$ ipython --no-banner

In [1]: import numpy as np

In [2]: from numpy import linalg as LA

In [3]: np.set_printoptions(suppress=True, linewidth=200)

In [4]: X = np.array([[1.0, 0.7, 0.5, 0.3],
   ...:     [0.7, 1.0, 0.7, 0.5],
   ...:     [0.5, 0.7, 1.0, 0.7],
   ...:     [0.3, 0.5, 0.7, 1.0]])

In [5]: x0 = np.ones(4)

In [6]: for _ in range(6):
   ...:     x0 = X @ x0
   ...:     x0 /= LA.norm(x0)
   ...:     print(round(x0 @ X @ x0, 1))
   ...: 
2.7
2.7
2.7
2.7
2.7
2.7

In [7]: np.round(LA.eigvalsh(X)[-1], 1)
Out[7]: np.float64(2.7)

In [8]: u = np.array([2, 3])

In [9]: np.round(np.cross(X[1, :3], X[2, :3]), 1) + 0
Out[9]: array([ 0.5, -0.4,  0. ])

In [10]: np.round(np.array([np.convolve(row, u, "same") for row in X]), 1)
Out[10]: 
array([[2. , 4.4, 3.1, 2.1],
       [1.4, 4.1, 4.4, 3.1],
       [1. , 2.9, 4.1, 4.4],
       [0.6, 1.9, 2.9, 4.1]])

In [11]: np.round(np.convolve(X[1], u), 1)
Out[11]: array([1.4, 4.1, 4.4, 3.1, 1.5])

In [12]: vals, vecs = LA.eig(X)

In [13]: vals.round(1)
Out[13]: array([2.7, 0.8, 0.3, 0.2])

In [14]: np.round(np.sort(LA.eigvals(X.T)), 1)
Out[14]: array([0.2, 0.3, 0.8, 2.7])

In [15]: np.round(np.sort(LA.eigvals(LA.inv(X))), 1)
Out[15]: array([0.4, 1.3, 3.5, 4.6])

In [16]: O, vecs = LA.qr(X[:, :3])[0], LA.qr(X[:, 3:])[0]

In [17]: s = LA.svd(O.T @ vecs, compute_uv=False)

In [18]: (s > 0.9).sum()
Out[18]: np.int64(1)

In [19]: np.round(np.degrees(np.arccos(s.clip(0, 1))), 1)
Out[19]: array([17.7])

In [20]: s.round(1)
Out[20]: array([1.])

In [21]: u = np.array([0, -2, 1, 2])

In [22]: v = np.array([2, 3, 2, 2, 0])

In [23]: F = u[:, None] + v[None, :]

In [24]: F
Out[24]: 
array([[ 2,  3,  2,  2,  0],
       [ 0,  1,  0,  0, -2],
       [ 3,  4,  3,  3,  1],
       [ 4,  5,  4,  4,  2]])

In [25]: U, s, VT = LA.svd(F)

In [26]: s.round(1) + 0
Out[26]: array([11.9,  2.4,  0. ,  0. ])

In [27]: np.argmax(s[:-1] / (s[1:] + 1e-6)) + 1
Out[27]: np.int64(2)

In [28]: A2 = U[:, :2] @ np.diag(s[:2]) @ VT[:2]

In [29]: np.round(np.abs(F - A2).max(), 1)
Out[29]: np.float64(0.0)

In [30]: rk = LA.matrix_rank(F)

In [31]: rk
Out[31]: np.int64(2)

In [32]: ns = LA.svd(F)[2][rk:].T

In [33]: np.round(ns @ ns.T, 1)
Out[33]: 
array([[ 0.8, -0.3, -0.2, -0.2, -0.1],
       [-0.3,  0.5, -0.3, -0.2,  0.2],
       [-0.2, -0.3,  0.8, -0.2, -0.1],
       [-0.2, -0.2, -0.2,  0.8, -0.1],
       [-0.1,  0.2, -0.1, -0.1,  0.1]])

In [34]: LA.matrix_rank(F.T @ F), LA.matrix_rank(F @ F.T)
Out[34]: (np.int64(2), np.int64(2))

In [35]: [int(LA.matrix_rank(F[:, :j + 1])) for j in range(5)]
Out[35]: [1, 2, 2, 2, 2]

In [36]: np.allclose(F @ ns, 0)
Out[36]: True

In [37]: ns.shape
Out[37]: (5, 3)

In [38]: np.round(F @ ns, 1) + 0
Out[38]: 
array([[0., 0., 0.],
       [0., 0., 0.],
       [0., 0., 0.],
       [0., 0., 0.]])

In [39]: u, v = F[2], F[0]

In [40]: u @ v
Out[40]: np.int64(30)

In [41]: pr = (u @ v) / (u @ u) * u

In [42]: round(float(LA.norm(u + v) ** 2 + LA.norm(u - v) ** 2), 1)
Out[42]: 130.0

In [43]: np.round(v - pr, 1) + 0
Out[43]: array([ 0. ,  0.3,  0. ,  0. , -0.7])

In [44]: pr.round(1)
Out[44]: array([2. , 2.7, 2. , 2. , 0.7])

In [45]: LA.cond(F) > 100
Out[45]: np.True_

In [46]: [round(float(x), 1) for x in LA.svd(F, compute_uv=False)[:3]]
Out[46]: [11.9, 2.4, 0.0]

In [47]: np.round(F.mean(axis=0), 1)
Out[47]: array([2.2, 3.2, 2.2, 2.2, 0.2])

In [48]: np.unravel_index(np.abs(F).argmax(), F.shape)
Out[48]: (np.int64(3), np.int64(1))

In [49]: round(LA.norm(F), 1)
Out[49]: np.float64(12.1)

In [50]: np.diff(F, axis=0)
Out[50]: 
array([[-2, -2, -2, -2, -2],
       [ 3,  3,  3,  3,  3],
       [ 1,  1,  1,  1,  1]])

In [51]: np.round(LA.svd(F, compute_uv=False), 1) + 0
Out[51]: array([11.9,  2.4,  0. ,  0. ])

In [52]: E = np.load("case12.npy")

In [53]: E.round(1)
Out[53]: 
array([[  3.7, -12.1],
       [ -8.1,   6.8],
       [ 16.6,   6.7],
       [  5.2,  -9.1],
       [  1.4,   4.5]])

In [54]: np.einsum("ii->", X)
Out[54]: np.float64(4.0)

In [55]: np.kron(np.eye(2, dtype=int), X)
Out[55]: 
array([[1. , 0.7, 0.5, 0.3, 0. , 0. , 0. , 0. ],
       [0.7, 1. , 0.7, 0.5, 0. , 0. , 0. , 0. ],
       [0.5, 0.7, 1. , 0.7, 0. , 0. , 0. , 0. ],
       [0.3, 0.5, 0.7, 1. , 0. , 0. , 0. , 0. ],
       [0. , 0. , 0. , 0. , 1. , 0.7, 0.5, 0.3],
       [0. , 0. , 0. , 0. , 0.7, 1. , 0.7, 0.5],
       [0. , 0. , 0. , 0. , 0.5, 0.7, 1. , 0.7],
       [0. , 0. , 0. , 0. , 0.3, 0.5, 0.7, 1. ]])

In [56]: round(float(LA.det(2 * X)), 1), np.round(LA.det(X), 1)
Out[56]: (2.1, np.float64(0.1))

In [57]: round(float(LA.eigvals(X).sum().real), 1)
Out[57]: 4.0

In [58]: round(float(LA.det(X[::-1])), 1)
Out[58]: 0.1

In [59]: np.round(LA.eigvals(X), 1)
Out[59]: array([2.7, 0.8, 0.3, 0.2])

In [60]: np.round(np.poly(X), 1)
Out[60]: array([ 1. , -4. ,  3.9, -1.3,  0.1])

In [61]: round(float(np.einsum("ij,ji->", X, X)), 1)
Out[61]: 8.1
